% ipython --no-banner

In [1]: import numpy as np

In [2]: np.set_printoptions(precision=3, suppress=True, linewidth=140)

In [3]: rnd = lambda a: np.round(a, 3) + 0

In [4]: M = np.diag(5 * np.array([7, 1, 4, 0, 0, 7])) + np.array([[-3, -3, 0, -7, 3, 0],
   ...:     [-6, 2, -5, 9, 8, 2],
   ...:     [-5, -1, 1, -9, -2, 4],
   ...:     [0, 0, -1, 4, 6, -9],
   ...:     [0, 1, -4, 2, 0, 0],
   ...:     [8, -4, 0, -7, 5, 9]])

In [5]: M
Out[5]: 
array([[32, -3,  0, -7,  3,  0],
       [-6,  7, -5,  9,  8,  2],
       [-5, -1, 21, -9, -2,  4],
       [ 0,  0, -1,  4,  6, -9],
       [ 0,  1, -4,  2,  0,  0],
       [ 8, -4,  0, -7,  5, 44]])

In [6]: other = M[0, 0] * M[1:] - np.outer(M[1:, 0], M[0])

In [7]: other
Out[7]: 
array([[   0,  206, -160,  246,  274,   64],
       [   0,  -47,  672, -323,  -49,  128],
       [   0,    0,  -32,  128,  192, -288],
       [   0,   32, -128,   64,    0,    0],
       [   0, -104,    0, -168,  136, 1408]])

In [8]: np.flatnonzero(~other.round(6).any(axis=1))
Out[8]: array([], dtype=int64)

In [9]: rnd(M[:, 0] / M[0, 0])
Out[9]: array([ 1.   , -0.188, -0.156,  0.   ,  0.   ,  0.25 ])

In [10]: [round(float(x), 3) for x in np.linalg.svd(M, compute_uv=False)[:3]]
Out[10]: [47.778, 33.022, 25.47]

In [11]: np.linalg.cond(M) > 100
Out[11]: np.True_

In [12]: rnd(np.linalg.norm(M, 2) / np.linalg.norm(M))
Out[12]: np.float64(0.741)

In [13]: f = np.array([-1, -2, 1, -1, 0])

In [14]: A = f[np.abs(np.subtract.outer(np.arange(5), np.arange(5)))]

In [15]: A
Out[15]: 
array([[-1, -2,  1, -1,  0],
       [-2, -1, -2,  1, -1],
       [ 1, -2, -1, -2,  1],
       [-1,  1, -2, -1, -2],
       [ 0, -1,  1, -2, -1]])

In [16]: other = A / np.sqrt((A ** 2).mean(axis=1, keepdims=True))

In [17]: A - A.mean(axis=1, keepdims=True)
Out[17]: 
array([[-0.4, -1.4,  1.6, -0.4,  0.6],
       [-1. ,  0. , -1. ,  2. ,  0. ],
       [ 1.6, -1.4, -0.4, -1.4,  1.6],
       [ 0. ,  2. , -1. ,  0. , -1. ],
       [ 0.6, -0.4,  1.6, -1.4, -0.4]])

In [18]: other = np.array([[-0.3],
    ...:     [1.3],
    ...:     [-0.2],
    ...:     [0.7],
    ...:     [0.1],
    ...:     [2.8],
    ...:     [1.0],
    ...:     [0.8],
    ...:     [-0.2],
    ...:     [-0.7],
    ...:     [-1.4]])

In [19]: Z = np.array([[1.1, 1.4, -1.2, -0.4, 0.4, -1.9, -0.3, 0.3, -0.5, 0.1, -0.2, -1.3, -1.2]])

In [20]: F = other @ Z

In [21]: rnd(F)
Out[21]: 
array([[-0.33, -0.42,  0.36,  0.12, -0.12,  0.57,  0.09, -0.09,  0.15, -0.03,  0.06,  0.39,  0.36],
       [ 1.43,  1.82, -1.56, -0.52,  0.52, -2.47, -0.39,  0.39, -0.65,  0.13, -0.26, -1.69, -1.56],
       [-0.22, -0.28,  0.24,  0.08, -0.08,  0.38,  0.06, -0.06,  0.1 , -0.02,  0.04,  0.26,  0.24],
       [ 0.77,  0.98, -0.84, -0.28,  0.28, -1.33, -0.21,  0.21, -0.35,  0.07, -0.14, -0.91, -0.84],
       [ 0.11,  0.14, -0.12, -0.04,  0.04, -0.19, -0.03,  0.03, -0.05,  0.01, -0.02, -0.13, -0.12],
       [ 3.08,  3.92, -3.36, -1.12,  1.12, -5.32, -0.84,  0.84, -1.4 ,  0.28, -0.56, -3.64, -3.36],
       [ 1.1 ,  1.4 , -1.2 , -0.4 ,  0.4 , -1.9 , -0.3 ,  0.3 , -0.5 ,  0.1 , -0.2 , -1.3 , -1.2 ],
       [ 0.88,  1.12, -0.96, -0.32,  0.32, -1.52, -0.24,  0.24, -0.4 ,  0.08, -0.16, -1.04, -0.96],
       [-0.22, -0.28,  0.24,  0.08, -0.08,  0.38,  0.06, -0.06,  0.1 , -0.02,  0.04,  0.26,  0.24],
       [-0.77, -0.98,  0.84,  0.28, -0.28,  1.33,  0.21, -0.21,  0.35, -0.07,  0.14,  0.91,  0.84],
       [-1.54, -1.96,  1.68,  0.56, -0.56,  2.66,  0.42, -0.42,  0.7 , -0.14,  0.28,  1.82,  1.68]])

In [22]: U, sig, Vt = np.linalg.svd(F)

In [23]: evecs = Vt[:(sig > 1e-8).sum()]

In [24]: rng = np.random.default_rng(951974)

In [25]: vec = F[5] + -3 * F[9] + rng.integers(2) * np.eye(13)[8]

In [26]: rnd(vec)
Out[26]: array([ 5.39,  6.86, -5.88, -1.96,  1.96, -9.31, -1.47,  1.47, -1.45,  0.49, -0.98, -6.37, -5.88])

In [27]: np.allclose(evecs.T @ evecs @ vec, vec)
Out[27]: False

In [28]: np.linalg.matrix_rank(np.vstack([F, vec]))
Out[28]: np.int64(2)

In [29]: vec = np.array([-2, 1, 2, 2, -1, -1, 0, 1, 1, -1, 2, -1, -2])

In [30]: rnd(F @ (2 * vec))
Out[30]: array([-0.3,  1.3, -0.2,  0.7,  0.1,  2.8,  1. ,  0.8, -0.2, -0.7, -1.4])

In [31]: np.linalg.norm(F @ vec) <= np.linalg.norm(F, 2) * np.linalg.norm(vec) + 1e-9
Out[31]: np.True_

In [32]: np.sign((F @ vec).round(6))
Out[32]: array([-1.,  1., -1.,  1.,  1.,  1.,  1.,  1., -1., -1., -1.])

In [33]: U, sig, Vt = np.linalg.svd(F)

In [34]: np.argmax(sig[:-1] / (sig[1:] + 1e-6)) + 1
Out[34]: np.int64(1)

In [35]: rnd(sig)
Out[35]: array([13.177,  0.   ,  0.   ,  0.   ,  0.   ,  0.   ,  0.   ,  0.   ,  0.   ,  0.   ,  0.   ])

In [36]: other = U[:, :1] @ np.diag(sig[:1]) @ Vt[:1]

In [37]: rnd(np.linalg.norm(F - other) / np.linalg.norm(F))
Out[37]: np.float64(0.0)

In [38]: rnd(np.linalg.norm(F - other, 2)), rnd(sig[1])
Out[38]: (np.float64(0.0), np.float64(0.0))

In [39]: np.linalg.matrix_rank(other)
Out[39]: np.int64(1)

In [40]: rnd(other)
Out[40]: 
array([[-0.33, -0.42,  0.36,  0.12, -0.12,  0.57,  0.09, -0.09,  0.15, -0.03,  0.06,  0.39,  0.36],
       [ 1.43,  1.82, -1.56, -0.52,  0.52, -2.47, -0.39,  0.39, -0.65,  0.13, -0.26, -1.69, -1.56],
       [-0.22, -0.28,  0.24,  0.08, -0.08,  0.38,  0.06, -0.06,  0.1 , -0.02,  0.04,  0.26,  0.24],
       [ 0.77,  0.98, -0.84, -0.28,  0.28, -1.33, -0.21,  0.21, -0.35,  0.07, -0.14, -0.91, -0.84],
       [ 0.11,  0.14, -0.12, -0.04,  0.04, -0.19, -0.03,  0.03, -0.05,  0.01, -0.02, -0.13, -0.12],
       [ 3.08,  3.92, -3.36, -1.12,  1.12, -5.32, -0.84,  0.84, -1.4 ,  0.28, -0.56, -3.64, -3.36],
       [ 1.1 ,  1.4 , -1.2 , -0.4 ,  0.4 , -1.9 , -0.3 ,  0.3 , -0.5 ,  0.1 , -0.2 , -1.3 , -1.2 ],
       [ 0.88,  1.12, -0.96, -0.32,  0.32, -1.52, -0.24,  0.24, -0.4 ,  0.08, -0.16, -1.04, -0.96],
       [-0.22, -0.28,  0.24,  0.08, -0.08,  0.38,  0.06, -0.06,  0.1 , -0.02,  0.04,  0.26,  0.24],
       [-0.77, -0.98,  0.84,  0.28, -0.28,  1.33,  0.21, -0.21,  0.35, -0.07,  0.14,  0.91,  0.84],
       [-1.54, -1.96,  1.68,  0.56, -0.56,  2.66,  0.42, -0.42,  0.7 , -0.14,  0.28,  1.82,  1.68]])

In [41]: [round(float(x), 3) for x in np.linalg.svd(other, compute_uv=False)[:3]]
Out[41]: [13.177, 0.0, 0.0]

In [42]: np.linalg.matrix_rank(other, rtol=0.1)
Out[42]: np.int64(1)

In [43]: np.argsort(-np.linalg.norm(other, axis=0).round(6), kind="stable")[:3]
Out[43]: array([ 5,  1, 11])

In [44]: rnd(F @ np.linalg.pinv(F) @ F)
Out[44]: 
array([[-0.33, -0.42,  0.36,  0.12, -0.12,  0.57,  0.09, -0.09,  0.15, -0.03,  0.06,  0.39,  0.36],
       [ 1.43,  1.82, -1.56, -0.52,  0.52, -2.47, -0.39,  0.39, -0.65,  0.13, -0.26, -1.69, -1.56],
       [-0.22, -0.28,  0.24,  0.08, -0.08,  0.38,  0.06, -0.06,  0.1 , -0.02,  0.04,  0.26,  0.24],
       [ 0.77,  0.98, -0.84, -0.28,  0.28, -1.33, -0.21,  0.21, -0.35,  0.07, -0.14, -0.91, -0.84],
       [ 0.11,  0.14, -0.12, -0.04,  0.04, -0.19, -0.03,  0.03, -0.05,  0.01, -0.02, -0.13, -0.12],
       [ 3.08,  3.92, -3.36, -1.12,  1.12, -5.32, -0.84,  0.84, -1.4 ,  0.28, -0.56, -3.64, -3.36],
       [ 1.1 ,  1.4 , -1.2 , -0.4 ,  0.4 , -1.9 , -0.3 ,  0.3 , -0.5 ,  0.1 , -0.2 , -1.3 , -1.2 ],
       [ 0.88,  1.12, -0.96, -0.32,  0.32, -1.52, -0.24,  0.24, -0.4 ,  0.08, -0.16, -1.04, -0.96],
       [-0.22, -0.28,  0.24,  0.08, -0.08,  0.38,  0.06, -0.06,  0.1 , -0.02,  0.04,  0.26,  0.24],
       [-0.77, -0.98,  0.84,  0.28, -0.28,  1.33,  0.21, -0.21,  0.35, -0.07,  0.14,  0.91,  0.84],
       [-1.54, -1.96,  1.68,  0.56, -0.56,  2.66,  0.42, -0.42,  0.7 , -0.14,  0.28,  1.82,  1.68]])

In [45]: try:
    ...:     np.linalg.inv(F)
    ...: except np.linalg.LinAlgError as e:
    ...:     print(e)
    ...: 
Last 2 dimensions of the array must be square

In [46]: W0 = np.loadtxt("sample1.csv", delimiter=",")

In [47]: W0
Out[47]: 
array([[-1.029, -0.11 , -0.302, -1.834, -0.96 ,  2.593,  1.988,  1.284, -0.224,  1.63 ,  1.199,  1.928, -0.595],
       [-1.219, -4.103,  0.045, -0.516,  2.179,  1.439,  1.106,  4.501,  1.375,  0.687, -1.159,  0.179,  0.783],
       [-4.434,  4.262,  2.074, -0.502,  1.947,  0.824,  0.847,  0.654, -4.645,  0.518, -0.239, -0.255, -1.36 ],
       [ 0.648, -5.09 , -0.167,  2.158,  1.462, -3.463, -1.024,  1.392,  2.72 , -1.991,  0.542, -0.338, -1.16 ],
       [ 3.107,  5.419, -2.746,  0.796, -0.284, -1.442, -3.365, -0.878, -1.698,  0.205,  4.16 , -4.526,  3.13 ],
       [ 0.901, -1.838, -0.655, -0.178, -0.538, -0.955,  1.074, -0.252,  0.147,  1.336,  0.598, -0.298,  0.555],
       [ 3.928, -2.018, -4.075, -1.145,  2.525, -6.754,  0.685,  2.798, -3.152,  1.899, -0.1  ,  4.291, -1.704],
       [ 1.592,  2.326,  4.17 , -0.489, -0.767,  5.632,  0.525, -1.537,  1.553, -0.249, -1.469,  2.2  ,  0.452],
       [ 2.178,  0.59 , -1.514,  2.453,  2.663, -1.06 , -3.614,  2.186,  0.009,  1.536, -0.702,  1.076,  0.873],
       [-0.916, -2.099,  1.708, -2.407,  0.926,  1.165,  2.981,  0.374,  1.849,  1.161,  0.523,  0.094,  1.103],
       [ 0.95 , -4.488,  0.099,  0.625,  1.953, -3.824,  1.78 ,  2.735, -1.73 ,  1.849,  0.457, -0.13 , -0.851],
       [ 1.371, -1.986, -0.703,  0.487, -3.727, -2.812, -1.462,  0.46 , -2.262, -0.192, -0.373, -0.553, -1.333]])

In [48]: vec = np.array([-3, -3, 5, 1, -5, -3, 2, -1, -3, 1, 2, 4, 4])

In [49]: a = np.maximum(W0 @ vec, 0)

In [50]: np.flatnonzero(a > 1e-9)
Out[50]: array([ 0,  2,  5,  6,  7,  9, 10, 11])

In [51]: vec = np.array([3, 1, -3, -3, 2, 3, 0, 2, 2, -2, 1, -2, -1])

In [52]: vec @ W0
Traceback (most recent call last):
  Cell In[52], line 1
    vec @ W0
ValueError: matmul: Input operand 1 has a mismatch in its core dimension 0, with gufunc signature (n?,k),(k,m?)->(n?,m?) (size 12 is different from 13)


In [53]: (W0 @ vec).argmax()
Out[53]: np.int64(4)

In [54]: rnd(W0 @ (2 * vec))
Out[54]: array([ 11.736,  20.812, -29.554,  -4.   ,  40.432,  -5.64 ,  -2.54 ,  11.26 ,   8.088,   7.906, -22.992, -28.538])

In [55]: np.linalg.norm(W0 @ vec) <= np.linalg.norm(W0, 2) * np.linalg.norm(vec) + 1e-9
Out[55]: np.True_

In [56]: np.sign((W0 @ vec).round(6))
Out[56]: array([ 1.,  1., -1., -1.,  1., -1., -1.,  1.,  1.,  1., -1., -1.])

In [57]: W0 @ np.eye(13)[12]
Out[57]: array([-0.595,  0.783, -1.36 , -1.16 ,  3.13 ,  0.555, -1.704,  0.452,  0.873,  1.103, -0.851, -1.333])

In [58]: rnd(W0 @ np.ones(13))
Out[58]: array([  5.568,   5.297,  -0.309,  -4.311,   1.878,  -0.103,  -2.822,  13.939,   6.674,   6.462,  -0.575, -13.085])

In [59]: t = np.radians(180)

In [60]: R = np.eye(13)

In [61]: R[1, 1] = R[9, 9] = np.cos(t)

In [62]: R[1, 9], R[9, 1] = -np.sin(t), np.sin(t)

In [63]: other = W0 @ R.T

In [64]: rnd(np.linalg.det(R)), np.trace(R)
Out[64]: (np.float64(1.0), np.float64(9.0))

In [65]: np.allclose(W0 @ W0.T, other @ other.T)
Out[65]: True

In [66]: f = np.array([6, 1, 6])

In [67]: rnd(np.cross(W0[2, :3], W0[8, :3]))
Out[67]: array([ -7.676,  -2.196, -11.899])

In [68]: np.abs(W0).max()
Out[68]: np.float64(6.754)

In [69]: rnd(np.linalg.svd(W0, compute_uv=False))
Out[69]: array([15.951, 13.131,  9.51 ,  7.281,  7.125,  6.428,  4.339,  3.783,  2.314,  2.029,  1.128,  0.145])

In [70]: np.zeros(12, 13)
Traceback (most recent call last):
  Cell In[70], line 1
    np.zeros(12, 13)
TypeError: Cannot interpret '13' as a data type


In [71]: np.linalg.matrix_rank(W0)
Out[71]: np.int64(12)

In [72]: rnd(W0.mean(axis=0))
Out[72]: array([ 0.59 , -0.761, -0.172, -0.046,  0.615, -0.721,  0.127,  1.143, -0.505,  0.699,  0.286,  0.306, -0.009])

In [73]: np.unravel_index(np.abs(W0).argmax(), W0.shape)
Out[73]: (np.int64(6), np.int64(5))

In [74]: mat = np.load("data.npy")

In [75]: mat
Out[75]: 
array([[  1,  -1,   1,  -1],
       [  1,   0,   0,   0],
       [  1,   1,   1,   1],
       [  1,   2,   4,   8],
       [  1,   3,   9,  27],
       [  1,   4,  16,  64],
       [  1,   5,  25, 125],
       [  1,   6,  36, 216]])

In [76]: other = np.c_[mat[:, :2] @ np.array([[1, 3], [3, -3]]), np.array([-3, 2, 0, 1, -2, 0, 1, -3])]

In [77]: other
Out[77]: 
array([[ -2,   6,  -3],
       [  1,   3,   2],
       [  4,   0,   0],
       [  7,  -3,   1],
       [ 10,  -6,  -2],
       [ 13,  -9,   0],
       [ 16, -12,   1],
       [ 19, -15,  -3]])

In [78]: rnd(np.linalg.norm(np.linalg.qr(mat)[0].T @ other, axis=0) ** 2 / ((other ** 2).sum(axis=0) + 1e-12))
Out[78]: array([1.   , 1.   , 0.357])

In [79]: rnd(np.linalg.lstsq(mat, other[:, 0])[0])
Out[79]: array([1., 3., 0., 0.])

In [80]: rnd(np.linalg.norm(other - mat @ np.linalg.lstsq(mat, other)[0], axis=0))
Out[80]: array([0.   , 0.   , 4.242])

In [81]: rnd(np.linalg.norm(other, axis=1))
Out[81]: array([ 7.   ,  3.742,  4.   ,  7.681, 11.832, 15.811, 20.025, 24.393])

In [82]: other[2] @ other[7]
Out[82]: np.int64(76)

In [83]: np.linalg.norm(other, axis=1).argmax()
Out[83]: np.int64(7)

In [84]: ev, evecs = np.linalg.eigh(A)

In [85]: vec = np.array([0, 1, 1, 0, 1])

In [86]: rnd(evecs * np.maximum(ev, 0) @ evecs.T)
Out[86]: 
array([[ 0.588, -0.778,  0.804, -0.778,  0.588],
       [-0.778,  1.029, -1.064,  1.029, -0.778],
       [ 0.804, -1.064,  1.099, -1.064,  0.804],
       [-0.778,  1.029, -1.064,  1.029, -0.778],
       [ 0.588, -0.778,  0.804, -0.778,  0.588]])

In [87]: rnd(vec @ A @ vec / (vec @ vec)), rnd(ev[0]), rnd(ev[-1])
Out[87]: (np.float64(-2.333), np.float64(-3.925), np.float64(4.335))

In [88]: rnd(np.linalg.eigvalsh(A[1:, 1:]))
Out[88]: array([-3.618, -2.541, -1.382,  3.541])
